$ python -q
>>> import numpy as np
>>> import numpy.linalg as la
>>> np.set_printoptions(precision=2, suppress=True, linewidth=120, floatmode="fixed")
>>> rd = lambda a: np.round(a, 2) + 0
>>> feats, _ = la.qr(np.array([[1.5, -0.4, 1.3], [-0.5, 0.4, 0.9], [-0.3, 0.2, 0.2]]))
>>> print(rd(feats))
[[-0.93 -0.36  0.05]
 [ 0.31 -0.86 -0.41]
 [ 0.19 -0.37  0.91]]
>>> # columns are unit length and at right angles
>>> rd(la.det(feats))
np.float64(1.0)
>>> rd(np.trace(feats))
np.float64(-0.88)
>>> feats.inv()
Traceback (most recent call last):
  File "<python-input-9>", line 1, in <module>
    feats.inv()
    ^^^^^^^^^
AttributeError: 'numpy.ndarray' object has no attribute 'inv'
>>> rd(np.abs(la.eigvals(feats)).max())
np.float64(1.0)
>>> np.allclose(feats @ feats.T, feats.T @ feats)
True
>>> x = np.array([1, 1, 1])
>>> y = feats @ x
>>> print(rd(y))
[-1.25 -0.96  0.73]
>>> rd(la.solve(feats, y))
array([1.00, 1.00, 1.00])
>>> rd(la.solve(feats.T, feats[0]))
array([1.00, 0.00, 0.00])
>>> M2 = la.inv(feats)
>>> np.allclose(M2, feats.T)
True
>>> rd(la.det(feats) * M2)
array([[-0.93,  0.31,  0.19],
       [-0.36, -0.86, -0.37],
       [ 0.05, -0.41,  0.91]])
>>> m1 = np.loadtxt("a.csv", delimiter=",")
>>> m1
array([[0.00, 1.00, 0.00],
       [0.00, 0.00, 1.00],
       [0.00, 0.00, 0.00]])
>>> # triangular, det is the product of the diagonal
>>> rng = np.random.default_rng(962)
>>> idx = rng.permutation(3)
>>> idx
array([0, 2, 1])
>>> M2 = m1[idx][:, idx]
>>> rd(la.det(M2)), rd(la.det(m1[idx]))
(np.float64(0.0), np.float64(0.0))
>>> rd(la.pinv(m1))
array([[0.00, 0.00, 0.00],
       [1.00, 0.00, 0.00],
       [0.00, 1.00, 0.00]])
>>> m1.T @ m1
array([[0.00, 0.00, 0.00],
       [0.00, 1.00, 0.00],
       [0.00, 0.00, 1.00]])
>>> rd(la.norm(m1, axis=0))
array([0.00, 1.00, 1.00])
>>> rd(la.svd(m1, compute_uv=False))
array([1.00, 1.00, 0.00])
>>> rd(feats.sum(axis=0))
array([-0.43, -1.58,  0.55])
>>> rd(feats.sum(axis=1))
array([-1.25, -0.96,  0.73])
>>> np.unravel_index(np.abs(feats).argmax(), feats.shape)
(np.int64(0), np.int64(0))
>>> np.zeros(3, 3)
Traceback (most recent call last):
  File "<python-input-35>", line 1, in <module>
    np.zeros(3, 3)
    ~~~~~~~~^^^^^^
TypeError: Cannot interpret '3' as a data type
>>> print(rd(la.norm(feats)))
1.73
>>> la.rank(feats)
Traceback (most recent call last):
  File "<python-input-37>", line 1, in <module>
    la.rank(feats)
    ^^^^^^^
AttributeError: module 'numpy.linalg' has no attribute 'rank'
>>> rd(np.abs(feats).max())
np.float64(0.93)
>>> feats[3]
Traceback (most recent call last):
  File "<python-input-39>", line 1, in <module>
    feats[3]
    ~~~~~^^^
IndexError: index 3 is out of bounds for axis 0 with size 3
>>> np.count_nonzero(feats)
np.int64(9)
>>> rd(np.diff(feats, axis=0))
array([[ 1.24, -0.50, -0.46],
       [-0.12,  0.49,  1.32]])
>>> print(rd(m1 @ la.pinv(m1) @ m1))
[[0.00 1.00 0.00]
 [0.00 0.00 1.00]
 [0.00 0.00 0.00]]
>>> print(np.allclose(m1[:-1].T @ la.lstsq(m1[:-1].T, m1[-1])[0], m1[-1]))
True
>>> [int(la.matrix_rank(la.matrix_power(m1, p))) for p in range(1, 4)]
[2, 1, 0]
>>> try:
...     la.inv(m1)
... except la.LinAlgError as e:
...     print("failed:", e)
... 
failed: Singular matrix
>>> np.prod(np.diag(m1)), rd(la.det(m1))
(np.float64(0.0), np.float64(0.0))
>>> X = np.array([[1, 0, 0], [0, 3, 0], [0, 0, 1]])
>>> evals, V = la.eigh(X)
>>> x = np.array([3, -8, 9])
>>> print(rd(x @ X @ x / (x @ x)), evals[0], evals[-1])
1.83 1.0 3.0
>>> V * np.maximum(evals, 0) @ V.T
array([[1.00, 0.00, 0.00],
       [0.00, 3.00, 0.00],
       [0.00, 0.00, 1.00]])
>>> (np.sign(V[:, -1].round(6)) == np.sign(V[0, -1].round(6))).astype(int)
array([1, 0, 1])
>>> M = np.loadtxt("arr.csv", delimiter=",")
>>> M
array([[ 0.00, -1.00, -1.00],
       [-1.00,  0.00, -1.00],
       [-1.00, -1.00,  0.00]])
>>> # symmetric, so the eigenvalues are real
>>> idx = rng.permutation(3)
>>> M2 = M[:, idx] * rng.choice([-1, 1], 3)
>>> M2
array([[ 1.00,  1.00, -0.00],
       [-0.00,  1.00,  1.00],
       [ 1.00, -0.00,  1.00]])
>>> U, _, Vh = la.svd(M.T @ M2)
>>> idx
array([1, 2, 0])
>>> rd(U @ Vh)
array([[ 0.00,  0.00, -1.00],
       [-1.00,  0.00,  0.00],
       [ 0.00, -1.00,  0.00]])
